In [1]: import numpy as np

In [2]: np.set_printoptions(suppress=True, linewidth=120)

In [3]: m1 = 5 * np.eye(6) + np.eye(6, k=1)

In [4]: print(m1)
[[5. 1. 0. 0. 0. 0.]
 [0. 5. 1. 0. 0. 0.]
 [0. 0. 5. 1. 0. 0.]
 [0. 0. 0. 5. 1. 0.]
 [0. 0. 0. 0. 5. 1.]
 [0. 0. 0. 0. 0. 5.]]

In [5]: Y = m1 / np.sqrt((m1 ** 2).mean(axis=1, keepdims=True))

In [6]: print(Y[0].round(2))
[2.4  0.48 0.   0.   0.   0.  ]

In [7]: print(np.linalg.matrix_rank(m1 - m1.mean(axis=1, keepdims=True)))
5

In [8]: print(m1.shape)
(6, 6)

In [9]: print(np.round(np.linalg.svd(m1, compute_uv=False), 2))
[5.91 5.66 5.29 4.85 4.42 4.11]

In [10]: print(m1 - m1[0])
[[ 0.  0.  0.  0.  0.  0.]
 [-5.  4.  1.  0.  0.  0.]
 [-5. -1.  5.  1.  0.  0.]
 [-5. -1.  0.  5.  1.  0.]
 [-5. -1.  0.  0.  5.  1.]
 [-5. -1.  0.  0.  0.  5.]]

In [11]: print(np.unravel_index(np.abs(m1).argmax(), m1.shape))
(np.int64(0), np.int64(0))

In [12]: print(np.round(m1.mean(axis=0), 2))
[0.83 1.   1.   1.   1.   1.  ]

In [13]: rng = np.random.default_rng(4735)

In [14]: labels = rng.permutation(6)

In [15]: print(labels)
[0 2 1 3 5 4]

In [16]: Y = m1[labels][:, labels]

In [17]: print(np.trace(Y))
30.0

In [18]: print(np.round(np.sort(np.abs(np.linalg.eigvals(Y))), 2))
[5. 5. 5. 5. 5. 5.]

In [19]: q, evecs = np.linalg.qr(m1[:, :5])[0], np.linalg.qr(m1[:, 5:])[0]

In [20]: sig = np.linalg.svd(q.T @ evecs, compute_uv=False)

In [21]: print(round(np.linalg.norm(q @ q.T - evecs @ evecs.T, 2), 2))
1.0

In [22]: u = np.array([-2, 0])

In [23]: print(np.polyval(u, m1[5]))
[  0.   0.   0.   0.   0. -10.]

In [24]: print(np.convolve(m1[5], u))
[  0.   0.   0.   0.   0. -10.   0.]

In [25]: E = np.load("a.npy")

In [26]: print(E)
[[-0.02  0.01 -3.42  0.18]
 [-0.12  0.03  0.18  0.03]
 [ 0.3  -0.03 -1.59 -0.01]
 [ 0.5   0.03 -5.16 -0.13]
 [-0.82  0.02 -5.95  0.1 ]
 [ 0.27  0.02 -1.56 -0.03]
 [-0.96 -0.02 -3.46 -0.14]
 [-0.15 -0.03 -3.06  0.09]
 [ 0.81  0.01 -2.22 -0.11]
 [ 0.52  0.01  8.28 -0.06]
 [-0.23 -0.01  0.44  0.03]
 [-0.78 -0.01 -3.37  0.07]
 [-0.71 -0.01 -1.34  0.01]
 [ 0.57 -0.02  3.74  0.09]
 [-0.39 -0.02  3.14  0.38]
 [-1.27 -0.05 -6.03 -0.01]
 [-1.22  0.03  1.08 -0.07]
 [-0.15 -0.04  3.41 -0.05]
 [ 0.4  -0.03  0.38 -0.07]]

In [27]: Z = E[[8, 11]].astype(float)

In [28]: for _ in range(3):
    ...:     labels = np.linalg.norm(E[:, None] - Z, axis=-1).argmin(axis=1)
    ...:     Z = np.array([E[labels == j].mean(axis=0) for j in range(2)])
    ...: 

In [29]: print(labels)
[1 0 1 1 1 1 1 1 1 0 0 1 1 0 0 1 0 0 0]

In [30]: print(np.bincount(labels))
[ 8 11]

In [31]: print(np.abs(Z[1] - Z[0]).argmax())
2

In [32]: Xs = (E - E.mean(axis=0)) / E.std(axis=0)

In [33]: print(np.round(Xs.std(axis=0), 2))
[1. 1. 1. 1.]

In [34]: coef = np.linalg.lstsq(np.delete(Xs, 2, axis=1), Xs[:, 2])[0]

In [35]: print(round(float(1 - np.var(Xs[:, 2] - np.delete(Xs, 2, axis=1) @ coef)), 2))
0.16

In [36]: print(np.abs(coef).argmax())
0

In [37]: print(coef.round(2))
[ 0.39 -0.08  0.15]
